>>> import numpy as np
>>> np.set_printoptions(precision=3, suppress=True, linewidth=100)
>>> def rd(a):
...     return np.round(a, 3) + 0
... 
>>> A = np.load("run10.npy")
>>> print(rd(A))
[[ 0.317 -2.367  4.317 -5.05 ]
 [ 2.547  2.094  6.547  1.641]
 [ 1.007 -0.986  5.007 -2.979]
 [ 0.233 -2.533  4.233 -5.3  ]
 [-0.45  -3.9    3.55  -7.351]
 [ 1.694  0.389  5.694 -0.917]
 [ 1.401 -0.199  5.401 -1.798]
 [ 2.4    1.801  6.4    1.201]
 [-0.944 -4.889  3.056 -8.833]
 [-0.107 -3.215  3.893 -6.322]]
>>> M2 = A / np.sqrt((A ** 2).mean(axis=1, keepdims=True))
>>> rd(np.linalg.norm(M2, axis=1))
array([2., 2., 2., 2., 2., 2., 2., 2., 2., 2.])
>>> dist = np.linalg.norm(A[:, None] - A[None], axis=-1)
>>> rd(np.linalg.norm(A, axis=1))
array([ 7.06 ,  7.512,  5.994,  7.244,  9.058,  6.024,  5.865,  7.17 , 10.59 ,  8.091])
>>> print((dist + 1e9 * np.eye(10)).round(6).argmin(axis=1))
[3 7 6 0 9 6 5 1 4 3]
>>> print(rd(np.linalg.norm(A - A.mean(axis=0), axis=1)))
[1.91  6.729 0.764 2.232 4.88  3.426 2.288 6.16  6.794 3.552]
>>> np.unravel_index(dist.round(6).argmax(), dist.shape)
(np.int64(1), np.int64(8))
>>> rd(dist[1])
array([ 8.639,  0.   ,  5.965,  8.961, 11.608,  3.303,  4.44 ,  0.568, 13.523, 10.28 ])
>>> dist.mean(axis=1).argmax()
np.int64(8)
>>> dist[1].round(6).argsort(kind="stable")[:4]
array([1, 7, 5, 6])
>>> print(dist.shape)
(10, 10)
>>> Xs = A - A.mean(axis=0)
>>> U, s, VT = np.linalg.svd(Xs, full_matrices=False)
>>> rd(Xs.mean(axis=0))
array([0., 0., 0., 0.])
>>> (s ** 2).sum() ** 2 / (s ** 4).sum()
np.float64(1.0)
>>> print(np.abs(VT[0]).argmax())
3
>>> data = np.load("layer12.npy")
>>> rd(data)
array([[-0.282,  0.956, -0.083],
       [-0.62 , -0.247, -0.745],
       [-0.732, -0.159,  0.662]])
>>> M2 = np.array([[-2, 0, -1], [2, 3, 0], [-4, -3, -3]])
>>> print(np.linalg.matrix_rank(np.vstack([data, M2.T])))
3
>>> print(rd(np.einsum("ij,ij->i", data, data)))
[1. 1. 1.]
>>> rd(np.einsum("ij->j", data))
array([-1.634,  0.55 , -0.166])
>>> X = np.load("test18.npy")
>>> print(X)
[[-5  0 -8  6]
 [ 6 -1  1 -8]
 [-1  5  9 -3]
 [-2 -7 -2  8]]
>>> rd(np.abs(np.linalg.eigvals(X)).max())
np.float64(10.455)
>>> print((X + X.T) / 2)
[[-5.   3.  -4.5  2. ]
 [ 3.  -1.   3.  -7.5]
 [-4.5  3.   9.  -2.5]
 [ 2.  -7.5 -2.5  8. ]]
>>> np.linalg.matrix_power(X, 3)
array([[ -637,  -432,  -730,  1250],
       [  547,   -21,    60,  -734],
       [  300,  1118,   899, -1372],
       [ -327,  -864,  -144,  1183]])
>>> (X - X.T) / 2
array([[ 0. , -3. , -3.5,  4. ],
       [ 3. ,  0. , -2. , -0.5],
       [ 3.5,  2. ,  0. , -0.5],
       [-4. ,  0.5,  0.5,  0. ]])
>>> M2 = np.linalg.inv(X)
>>> rd(np.linalg.cond(X))
np.float64(30.68)
>>> rd(np.linalg.inv(M2))
array([[-5.,  0., -8.,  6.],
       [ 6., -1.,  1., -8.],
       [-1.,  5.,  9., -3.],
       [-2., -7., -2.,  8.]])
>>> rd(X @ M2)
array([[1., 0., 0., 0.],
       [0., 1., 0., 0.],
       [0., 0., 1., 0.],
       [0., 0., 0., 1.]])
>>> np.linalg.matrix_rank(X, rtol=0.1)
np.int64(3)
>>> np.linalg.cond(X) > 100
np.False_
>>> arr = np.load("m.npy")
>>> arr
array([[2., 1., 0., 0., 0.],
       [0., 2., 1., 0., 0.],
       [0., 0., 2., 1., 0.],
       [0., 0., 0., 2., 1.],
       [0., 0., 0., 0., 2.]])
>>> U, s, VT = np.linalg.svd(arr, full_matrices=False)
>>> rd(U.T @ arr @ VT.T)
array([[2.899, 0.   , 0.   , 0.   , 0.   ],
       [0.   , 2.607, 0.   , 0.   , 0.   ],
       [0.   , 0.   , 2.164, 0.   , 0.   ],
       [0.   , 0.   , 0.   , 1.645, 0.   ],
       [0.   , 0.   , 0.   , 0.   , 1.19 ]])
>>> rd(s / s[0])
array([1.   , 0.899, 0.746, 0.568, 0.41 ])
>>> np.abs(U[:, 0]).round(6).argmax()
np.int64(2)
>>> rd(np.sqrt((s ** 2).sum())), rd(np.linalg.norm(arr))
(np.float64(4.899), np.float64(4.899))
>>> mat = np.array([[13, 16, 23, 19],
...     [16, 20, 28, 22],
...     [23, 28, 41, 35],
...     [19, 22, 35, 34]])
>>> mat
array([[13, 16, 23, 19],
       [16, 20, 28, 22],
       [23, 28, 41, 35],
       [19, 22, 35, 34]])
>>> M2 = mat[0, 0] * mat[1:] - np.outer(mat[1:, 0], mat[0])
>>> print(M2)
[[  0   4  -4 -18]
 [  0  -4   4  18]
 [  0 -18  18  81]]
>>> np.linalg.matrix_rank(M2), np.linalg.matrix_rank(mat)
(np.int64(1), np.int64(2))
>>> np.flatnonzero(~M2.round(6).any(axis=1))
array([], dtype=int64)
>>> np.linalg.matrix_rank(M2, rtol=0.1)
np.int64(1)
>>> [round(float(x), 3) for x in np.linalg.svd(M2, compute_uv=False)[:3]]
[89.0, 0.0, 0.0]
>>> rd(np.linalg.norm(M2, 2) / np.linalg.norm(M2))
np.float64(1.0)
>>> rng = np.random.default_rng(407)
>>> lab = rng.permutation(4)
>>> lab
array([1, 0, 3, 2])
>>> M2 = mat[lab][:, lab]
>>> print(rd(np.linalg.det(M2)), rd(np.linalg.det(mat[lab])))
0.0 0.0
>>> print(np.diag(M2))
[20 13 34 41]
>>> np.trace(M2)
np.int64(108)
>>> J = np.array([[0.0, 2.0, 3.0, 0.0, 0.0],
...     [1.0, -3.0, 3.0, 0.0, 0.0],
...     [-3.0, 1.0, -3.0, 0.0, 0.0],
...     [0.0, 0.0, 0.0, 1.0, -2.0],
...     [0.0, 0.0, 0.0, 0.0, 2.0]])
>>> M2 = np.array([[0, 0], [1, 0]])
>>> C = np.kron(M2, J)
>>> C.shape
(10, 10)
>>> rd(np.linalg.norm(C, 2)), rd(np.linalg.norm(M2, 2) * np.linalg.norm(J, 2))
(np.float64(6.015), np.float64(6.015))
>>> np.linalg.matrix_rank(C)
np.int64(5)
>>> x = np.array([-2, -1, -2, -2, 1])
>>> h1 = np.maximum(J @ x, 0)
>>> h1
array([ 0.,  0., 11.,  0.,  2.])
>>> np.flatnonzero(h1 > 1e-9)
array([2, 4])
>>> J * (h1 > 1e-9)[:, None]
array([[ 0.,  0.,  0.,  0.,  0.],
       [ 0., -0.,  0.,  0.,  0.],
       [-3.,  1., -3.,  0.,  0.],
       [ 0.,  0.,  0.,  0., -0.],
       [ 0.,  0.,  0.,  0.,  2.]])
>>> J.T @ h1
array([-33.,  11., -33.,   0.,   4.])
>>> rd(np.tanh(J @ x))
array([-1.   , -1.   ,  1.   , -0.999,  0.964])
>>> feats = np.load("a.npy")
>>> feats
array([[ -4.298,  23.225,  -5.322,  18.228],
       [ -5.901,  10.38 ,  -2.801,   5.09 ],
       [ -1.187,  10.497, -13.707,   8.524],
       [ -2.344,   1.779,  -1.392,  -0.229],
       [  1.975,   0.987,  -6.098,   2.293],
       [  5.7  ,  -1.49 ,   8.312,   3.215],
       [  7.907,  -6.412,   0.443,   0.122],
       [ -2.52 ,  -2.041,   6.677,  -3.617],
       [ -9.993,  15.105,  -0.643,   6.386],
       [  6.071, -18.098,  11.167, -11.9  ],
       [  1.201,  -6.589,  12.291,  -4.906],
       [ -2.001, -17.453,  16.767, -17.426],
       [  6.378,   7.989, -13.561,  12.025],
       [  1.004,  -7.602,  11.802,  -5.978],
       [  2.289,   6.092,   5.304,   7.617],
       [  0.912,  -8.709,   4.593,  -7.311],
       [  4.378,  -0.807,  -4.693,   2.469],
       [  0.525, -18.482,   6.405, -16.722],
       [ -1.349,  -1.99 ,   2.262,  -2.825],
       [ -4.551,  11.402,  -6.654,   7.037],
       [ -2.914,  -7.902,   7.081,  -9.42 ],
       [-12.105,   9.095,  -0.303,  -0.837],
       [  4.989, -10.409,   6.037,  -5.699],
       [  3.196, -24.186,   8.089, -19.903],
       [  3.6  ,  14.686, -13.707,  16.112],
       [  3.691, -10.596,  -1.826,  -7.086],
       [  1.182,   0.006,  -4.416,   0.829],
       [  0.252,   0.927,  -6.2  ,   0.861],
       [ -0.037,  -6.906,  -2.291,  -6.528]])
>>> [round(float(x), 3) for x in np.linalg.svd(feats, compute_uv=False)[:3]]
[84.306, 30.679, 22.532]
>>> np.linalg.matrix_rank(feats, rtol=0.1)
np.int64(3)
>>> U, s, VT = np.linalg.svd(feats)
>>> print(rd(s))
[84.306 30.679 22.532  0.089]
>>> M2 = U[:, :3] @ np.diag(s[:3]) @ VT[:3]
>>> np.linalg.matrix_rank(M2)
np.int64(3)
>>> rd(np.abs(feats - M2).max())
np.float64(0.029)
>>> print(rd(np.linalg.norm(feats - M2) / np.linalg.norm(feats)))
0.001
>>> np.linalg.matrix_rank(feats, rtol=0.05)
np.int64(3)
>>> C = feats[[19, 5]].astype(float)
>>> for _ in range(6):
...     lab = np.linalg.norm(feats[:, None] - C, axis=-1).argmin(axis=1)
...     C = np.array([feats[lab == j].mean(axis=0) for j in range(2)])
... 
>>> lab
array([0, 0, 0, 0, 0, 1, 1, 1, 0, 1, 1, 1, 0, 1, 0, 1, 0, 1, 1, 0, 1, 0, 1, 1, 0, 1, 0, 0, 1])
>>> rd(C)
array([[-1.452,  7.955, -5.3  ,  6.172],
       [ 1.758, -9.924,  6.521, -7.732]])
>>> rd(C[1] - C[0])
array([  3.21 , -17.879,  11.82 , -13.904])
>>> q, vecs = np.linalg.qr(feats[:, :1])[0], np.linalg.qr(feats[:, 1:])[0]
>>> s = np.linalg.svd(q.T @ vecs, compute_uv=False)
>>> (s > 0.9).sum()
np.int64(1)
>>> print(rd(np.degrees(np.arccos(s.clip(0, 1)))))
[0.417]
>>> rd(s)
array([1.])
>>> rd(np.linalg.norm(q @ q.T - vecs @ vecs.T, 2))
np.float64(1.0)
>>> m1 = np.minimum.outer(np.arange(1, 3), np.arange(1, 3)) * 4
>>> print(m1)
[[4 4]
 [4 8]]
>>> np.einsum("ij,ji->", X, X)
np.int64(297)
>>> rd(np.linalg.det(2 * X)), rd(np.linalg.det(X))
(np.float64(11248.0), np.float64(703.0))
>>> evals, vecs = np.linalg.eig(m1)
>>> print(rd(evals))
[ 1.528 10.472]
>>> rd(m1 @ vecs[:, 0] - evals[0] * vecs[:, 0])
array([0., 0.])
>>> print(rd(np.sort(np.abs(np.linalg.eigvals(m1)))))
[ 1.528 10.472]
>>> np.allclose(m1, m1.T)
True
>>> assert m1 == m1.T
Traceback (most recent call last):
  File "<python-input-106>", line 1, in <module>
    assert m1 == m1.T
           ^^^^^^^^^^
ValueError: The truth value of an array with more than one element is ambiguous. Use a.any() or a.all()
